$ ipython --no-banner

In [1]: import numpy as np

In [2]: import numpy.linalg as la

In [3]: np.set_printoptions(precision=2, suppress=True, linewidth=200, sign=" ")

In [4]: tidy = lambda a: np.round(a, 2) + 0

In [5]: X = np.load("w.npy")

In [6]: tidy(X)
Out[6]: 
array([[ 0.55,  0.49, -0.05],
       [ 0.49,  0.45, -0.05],
       [-0.05, -0.05,  0.01]])

In [7]: x0 = np.array([0, 1, -1])

In [8]: tidy(la.eigvalsh(2 * X - np.eye(3)))
Out[8]: array([-1., -1.,  1.])

In [9]: tidy(X @ X @ x0)
Out[9]: array([ 0.55,  0.49, -0.05])

In [10]: tidy(X @ x0)
Out[10]: array([ 0.55,  0.49, -0.05])

In [11]: np.allclose(X[:-1].T @ la.lstsq(X[:-1].T, X[-1])[0], X[-1])
Out[11]: True

In [12]: np.unique(X.round(6), axis=0).shape
Out[12]: (3, 3)

In [13]: rank = la.matrix_rank(X)

In [14]: rank
Out[14]: np.int64(1)

In [15]: N = la.svd(X)[2][rank:].T

In [16]: [int(la.matrix_rank(X[:, :j + 1])) for j in range(3)]
Out[16]: [1, 1, 1]

In [17]: tidy(N @ N.T)
Out[17]: 
array([[ 0.45, -0.49,  0.05],
       [-0.49,  0.55,  0.05],
       [ 0.05,  0.05,  0.99]])

In [18]: [int(la.matrix_rank(np.delete(X, i, axis=0))) for i in range(3)]
Out[18]: [1, 1, 1]

In [19]: np.allclose(X @ N, 0)
Out[19]: True

In [20]: la.matrix_rank(X.T @ X), la.matrix_rank(X @ X.T)
Out[20]: (np.int64(1), np.int64(1))

In [21]: evals, evecs = la.eigh(X)

In [22]: x0 = np.array([4, -2, 5])

In [23]: tidy(x0 @ X @ x0 / (x0 @ x0)), tidy(evals[0]), tidy(evals[-1])
Out[23]: (np.float64(0.04), np.float64(0.0), np.float64(1.0))

In [24]: tidy(la.eigvalsh(X[1:, 1:]))
Out[24]: array([ 0.  ,  0.45])

In [25]: tidy(evecs * np.abs(evals) @ evecs.T)
Out[25]: 
array([[ 0.55,  0.49, -0.05],
       [ 0.49,  0.45, -0.05],
       [-0.05, -0.05,  0.01]])

In [26]: (np.sign(evecs[:, -1].round(6)) == np.sign(evecs[0, -1].round(6))).astype(int)
Out[26]: array([ 1,  1,  0])

In [27]: tidy(evecs * np.maximum(evals, 0) @ evecs.T)
Out[27]: 
array([[ 0.55,  0.49, -0.05],
       [ 0.49,  0.45, -0.05],
       [-0.05, -0.05,  0.01]])

In [28]: tidy(x0 @ X @ x0)
Out[28]: np.float64(1.59)
